$ python -q
>>> import numpy as np
>>> np.set_printoptions(precision=1, suppress=True, linewidth=100, floatmode="fixed")
>>> data = np.load("layer19.npy")
>>> data
array([[-1,  0,  1,  2],
       [ 3,  4,  5,  6],
       [ 7,  8,  9, 10]])
>>> np.linalg.lstsq(data[:-1].T, data[-1])[2]
np.int32(2)
>>> np.abs(np.diag(np.linalg.qr(data)[1])) > 1e-9
array([ True,  True, False])
>>> Uu, sv, vt = np.linalg.svd(data)
>>> np.argmax(sv[:-1] / (sv[1:] + 1e-6)) + 1
np.int64(2)
>>> Y = Uu[:, :2] @ np.diag(sv[:2]) @ vt[:2]
>>> np.round(np.linalg.norm(data - Y) / np.linalg.norm(data), 1)
np.float64(0.0)
>>> X = np.load("run11.npy")
>>> X
array([[-2.7,  1.8,  3.8],
       [-3.6,  3.5, -0.6],
       [-0.4,  3.3,  3.7],
       [ 0.9, -1.7,  4.6],
       [ 1.5,  4.7,  1.0],
       [ 3.9, -3.1, -0.5],
       [-3.3,  3.1,  2.1],
       [ 4.4,  1.0, -2.1],
       [ 1.6,  4.2, -2.3],
       [-4.2, -2.2, -1.7],
       [ 4.0, -2.7, -1.3],
       [-3.9, -0.2,  3.1],
       [-4.8, -1.1,  1.0],
       [ 4.7, -1.6, -0.8],
       [ 4.9, -0.3, -1.0],
       [-3.0,  2.3, -3.3],
       [ 1.1,  4.9, -0.1],
       [-0.9,  0.2,  4.9],
       [ 2.4, -3.7,  2.4],
       [ 1.1,  1.4,  4.7],
       [ 0.5,  5.0, -0.3],
       [-0.6,  4.0,  3.0],
       [ 2.9,  2.0,  3.6],
       [ 2.6,  2.2,  3.6],
       [-3.2, -3.0, -2.4],
       [ 1.0,  2.7,  4.0]])
>>> cent = X[[23, 9]].astype(float)
>>> for _ in range(5):
...     lab = np.linalg.norm(X[:, None] - cent, axis=-1).argmin(axis=1)
...     cent = np.array([X[lab == j].mean(axis=0) for j in range(2)])
... 
>>> lab
array([1, 1, 0, 0, 0, 0, 1, 0, 0, 1, 0, 1, 1, 0, 0, 1, 0, 0, 0, 0, 0, 0, 0, 0, 1, 0])
>>> cent
array([[ 2.0,  1.2,  1.5],
       [-3.6,  0.5,  0.2]])
>>> cent[1] - cent[0]
array([-5.6, -0.7, -1.3])
>>> Y = np.c_[X[:, :1] @ np.array([[4]]), np.array([4, -6, 5, 9, -6, 1, -4, 4, -8, 0, -1, 1, -2, -6, -8, 3, 9, 4, 8, 7, 1, -4, -8, -8, 6, -7])]
>>> Y
array([[-10.8,   4.0],
       [-14.4,  -6.0],
       [ -1.6,   5.0],
       [  3.6,   9.0],
       [  6.0,  -6.0],
       [ 15.6,   1.0],
       [-13.2,  -4.0],
       [ 17.6,   4.0],
       [  6.4,  -8.0],
       [-16.8,   0.0],
       [ 16.0,  -1.0],
       [-15.6,   1.0],
       [-19.2,  -2.0],
       [ 18.8,  -6.0],
       [ 19.6,  -8.0],
       [-12.0,   3.0],
       [  4.4,   9.0],
       [ -3.6,   4.0],
       [  9.6,   8.0],
       [  4.4,   7.0],
       [  2.0,   1.0],
       [ -2.4,  -4.0],
       [ 11.6,  -8.0],
       [ 10.4,  -8.0],
       [-12.8,   6.0],
       [  4.0,  -7.0]])
>>> np.linalg.matrix_rank(Y)
np.int64(2)
>>> np.linalg.norm(np.linalg.qr(X)[0].T @ Y, axis=0) ** 2 / ((Y ** 2).sum(axis=0) + 1e-12)
array([1.0, 0.1])
>>> np.round(np.linalg.norm(Y - X @ np.linalg.lstsq(X, Y)[0], axis=0), 1) + 0
array([ 0.0, 26.9])
>>> lab = X[:, 0] > np.median(X[:, 0])
>>> f = X[lab].mean(axis=0) - X[~lab].mean(axis=0)
>>> f
array([ 5.0, -0.3, -0.5])
>>> np.argsort(-np.abs(f).round(6), kind="stable")
array([0, 2, 1])
>>> round((((X - X.mean(axis=0)) @ f > 0) == lab).mean(), 1)
np.float64(0.9)
>>> x0 = np.array([-2, 0, 0])
>>> y = X @ x0
>>> np.round(np.linalg.solve(X.T @ X, X.T @ y), 1) + 0
array([-2.0,  0.0,  0.0])
>>> np.round(np.linalg.lstsq(X, y)[0], 1) + 0
array([-2.0,  0.0,  0.0])
>>> rng = np.random.default_rng(75)
>>> y = y + 0.3 * rng.normal(size=26)
>>> y
array([ 5.1,  7.3,  0.9, -1.7, -2.8, -7.8,  6.7, -8.5, -2.6,  8.4, -8.2,  7.4,  9.7, -9.4, -9.3,
        5.6, -2.4,  1.5, -4.7, -2.3, -1.3,  1.0, -5.5, -4.8,  6.6, -1.8])
>>> coef, *_ = np.linalg.lstsq(X, y)
>>> np.round(np.linalg.norm(y - X @ coef), 1)
np.float64(1.2)
>>> coef.round(1) + 0
array([-2.0,  0.0,  0.0])
>>> np.round(X.T @ (y - X @ coef), 1) + 0
array([0.0, 0.0, 0.0])
>>> coef.round()
array([-2.0,  0.0, -0.0])
>>> Ac = X - X.mean(axis=0)
>>> evecs = np.linalg.svd(Ac)[2][:2]
>>> Y = Ac - Ac @ evecs.T @ evecs
>>> np.linalg.norm(Y, axis=1).round(6).argmax()
np.int64(8)
>>> np.round(np.linalg.norm(Y) / np.linalg.norm(Ac), 1)
np.float64(0.5)
>>> np.round(np.cov(Ac @ evecs.T, rowvar=False), 1) + 0
array([[9.8, 0.0],
       [0.0, 7.6]])
>>> Q, _ = np.linalg.qr(np.array([[-0.8, 1.1, -0.5, 1.6],
...     [0.6, 2.5, -1.7, -1.5],
...     [-0.6, -0.6, 0.8, -1.7],
...     [-0.4, 0.7, -1.4, 0.1]]))
>>> evecs, _ = np.linalg.qr(np.array([[-0.5, 1.7, 0.7, -0.5],
...     [-0.4, 0.4, -0.8, 1.6],
...     [0.9, -1.9, -0.9, -0.6],
...     [0.4, 0.6, -0.9, -0.6]]))
>>> sv = 5 * 0.7 ** np.arange(4)
>>> M = Q[:, :4] * sv @ evecs[:4]
>>> M.round(1) + 0
array([[ 1.1, -1.8,  1.2,  3.0],
       [-0.3,  2.3,  2.8, -0.7],
       [ 0.7,  0.0, -1.4,  2.5],
       [ 2.8, -0.7,  0.2,  0.2]])
>>> Q, R = np.linalg.qr(M)
>>> R
array([[-3.1,  1.4, -0.1, -1.9],
       [ 0.0, -2.6, -1.7,  1.7],
       [ 0.0,  0.0,  2.9,  0.3],
       [ 0.0,  0.0,  0.0, -3.0]])
>>> round(float(np.trace(Q @ Q.T)), 1)
4.0
>>> round(float(abs(R[0, 0])), 1), round(float(np.linalg.norm(M[:, 0])), 1)
(3.1, 3.1)
>>> np.round(Q @ R, 1) + 0
array([[ 1.1, -1.8,  1.2,  3.0],
       [-0.3,  2.3,  2.8, -0.7],
       [ 0.7,  0.0, -1.4,  2.5],
       [ 2.8, -0.7,  0.2,  0.2]])
>>> Q.shape, R.shape
((4, 4), (4, 4))
>>> np.allclose(R.T @ R, M.T @ M)
True
>>> np.abs(np.diag(R))
array([3.1, 2.6, 2.9, 3.0])
>>> np.round(Q.T @ Q, 1) + 0
array([[1.0, 0.0, 0.0, 0.0],
       [0.0, 1.0, 0.0, 0.0],
       [0.0, 0.0, 1.0, 0.0],
       [0.0, 0.0, 0.0, 1.0]])
>>> hat = np.triu(np.array([[-3, 0, 0, 1], [3, 1, 2, 0], [0, 1, -3, 1], [-1, 2, -1, 0]]), 1) + np.eye(4)
>>> Y = hat @ M @ np.linalg.inv(hat)
>>> hat @ M - M @ hat
array([[ 2.8, -0.7,  3.8, -2.2],
       [ 1.5, -0.1, -7.3,  2.4],
       [ 2.8, -0.7,  0.3,  0.8],
       [ 0.0,  0.0,  1.3, -3.1]])
>>> mat = np.loadtxt("w.csv", delimiter=",")
>>> mat
array([[ 0.0,  0.0,  0.0,  2.0],
       [ 0.0,  0.0,  0.0, -5.0],
       [ 0.0,  0.0,  0.0,  9.0],
       [ 2.0, -5.0,  9.0,  0.0]])
>>> # equal to its transpose
>>> Uu, sv, vt = np.linalg.svd(mat)
>>> sv
array([10.5, 10.5,  0.0, -0.0])
>>> Y = Uu[:, :2] @ np.diag(sv[:2]) @ vt[:2]
>>> np.linalg.matrix_rank(Y)
np.int64(2)
>>> Uu, sv, vt = np.linalg.svd(mat)
>>> evecs = vt[:(sv > 1e-8).sum()]
>>> x0 = mat[2] + 5 * mat[1] + rng.integers(2) * np.eye(4)[3]
>>> x0
array([  0.0,   0.0,   0.0, -15.0])
>>> np.linalg.matrix_rank(np.vstack([mat, x0]))
np.int64(2)
>>> round(np.linalg.det(2 * mat), 1), np.round(np.linalg.det(mat), 1)
(np.float64(0.0), np.float64(0.0))
>>> np.round(np.linalg.eigvals(mat).sum().real, 1)
np.float64(-0.0)
>>> np.einsum("ij,ji->", mat, mat)
np.float64(220.0)
>>> np.round(np.linalg.eigvals(mat), 1) + 0
array([-10.5,   0.0,  10.5,   0.0])
>>> np.kron(np.eye(2, dtype=int), mat)
array([[ 0.0,  0.0,  0.0,  2.0,  0.0,  0.0,  0.0,  0.0],
       [ 0.0,  0.0,  0.0, -5.0,  0.0,  0.0,  0.0, -0.0],
       [ 0.0,  0.0,  0.0,  9.0,  0.0,  0.0,  0.0,  0.0],
       [ 2.0, -5.0,  9.0,  0.0,  0.0, -0.0,  0.0,  0.0],
       [ 0.0,  0.0,  0.0,  0.0,  0.0,  0.0,  0.0,  2.0],
       [ 0.0,  0.0,  0.0, -0.0,  0.0,  0.0,  0.0, -5.0],
       [ 0.0,  0.0,  0.0,  0.0,  0.0,  0.0,  0.0,  9.0],
       [ 0.0, -0.0,  0.0,  0.0,  2.0, -5.0,  9.0,  0.0]])
>>> Y = np.array([[-4, -5], [-2, -4]])
>>> W0 = np.kron(np.eye(2, dtype=int), Y)
>>> W0
array([[-4, -5,  0,  0],
       [-2, -4,  0,  0],
       [ 0,  0, -4, -5],
       [ 0,  0, -2, -4]])
>>> # 2 groups of indices that never mix
>>> hat = np.triu(np.array([[3, -3, 3, 4], [-4, 4, -2, 0], [3, 3, 2, 1], [3, 1, -2, -1]]), 1) + np.eye(4)
>>> Y = hat @ W0 @ np.linalg.inv(hat)
>>> round(float(np.linalg.det(Y)), 1)
36.0
>>> np.trace(Y), np.trace(W0)
(np.float64(-16.0), np.int64(-16))
>>> np.linalg.matrix_rank(Y)
np.int64(4)
>>> Y
array([[  2.0,  13.0,   0.0, -39.0],
       [ -2.0, -10.0,  -6.0,  24.0],
       [  0.0,   0.0,  -6.0,  -3.0],
       [  0.0,   0.0,  -2.0,  -2.0]])
>>> hat = X @ np.linalg.solve(X.T @ X, X.T)
>>> np.diag(hat)
array([0.1, 0.1, 0.1, 0.1, 0.1, 0.1, 0.1, 0.1, 0.2, 0.1, 0.1, 0.1, 0.1, 0.1, 0.1, 0.1, 0.1, 0.1,
       0.1, 0.1, 0.1, 0.1, 0.1, 0.1, 0.1, 0.1])
>>> np.linalg.matrix_rank(np.eye(26) - hat)
np.int64(23)
>>> Uu, sv, vt = np.linalg.svd(W0)
>>> np.argmax(sv[:-1] / (sv[1:] + 1e-6)) + 1
np.int64(2)
>>> Y = Uu[:, :2] @ np.diag(sv[:2]) @ vt[:2]
>>> np.linalg.matrix_rank(W0, rtol=0.05)
np.int64(4)
>>> np.round(np.abs(W0 - Y).max(), 1)
np.float64(0.5)
>>> Y
array([[-3.6, -5.3,  0.0,  0.0],
       [-2.5, -3.6,  0.0,  0.0],
       [ 0.0,  0.0, -3.6, -5.3],
       [ 0.0,  0.0, -2.5, -3.6]])
>>> np.linalg.matrix_rank(Y)
np.int64(2)
>>> Uu, sv, vt = np.linalg.svd(Y)
>>> evecs = vt[:(sv > 1e-8).sum()]
>>> x0 = Y[2] + -1 * Y[1] + rng.integers(2) * np.eye(4)[0]
>>> x0
array([ 3.5,  3.6, -3.6, -5.3])
>>> np.diag(evecs.T @ evecs)
array([0.3, 0.7, 0.3, 0.7])
>>> np.allclose(evecs.T @ evecs @ x0, x0)
False
>>> evecs.T @ evecs
array([[0.3, 0.5, 0.0, 0.0],
       [0.5, 0.7, 0.0, 0.0],
       [0.0, 0.0, 0.3, 0.5],
       [0.0, 0.0, 0.5, 0.7]])
>>> r = np.linalg.matrix_rank(data)
>>> r
np.int64(2)
>>> ns = np.linalg.svd(data)[2][r:].T
>>> np.round(data @ ns, 1) + 0
array([[0.0, 0.0],
       [0.0, 0.0],
       [0.0, 0.0]])
>>> [int(np.linalg.matrix_rank(data[:, :j + 1])) for j in range(4)]
[1, 2, 2, 2]
>>> np.linalg.matrix_rank(data.T @ data), np.linalg.matrix_rank(data @ data.T)
(np.int64(2), np.int64(2))
>>> K = np.load("m.npy")
>>> K
array([[ 1.4,  0.9, -0.7, -0.6],
       [-1.9,  0.0,  0.6,  1.1],
       [-1.1,  1.1, -1.6, -0.6],
       [ 1.3, -0.1,  0.8,  0.6]])
>>> f = np.array([-1, -1, 2, -1])
>>> Y = K + np.outer(f, np.eye(4)[1])
>>> round(np.linalg.det(Y) / np.linalg.det(K), 1), round(1 + np.linalg.solve(K, f)[1], 1)
(np.float64(-4.3), np.float64(-4.3))
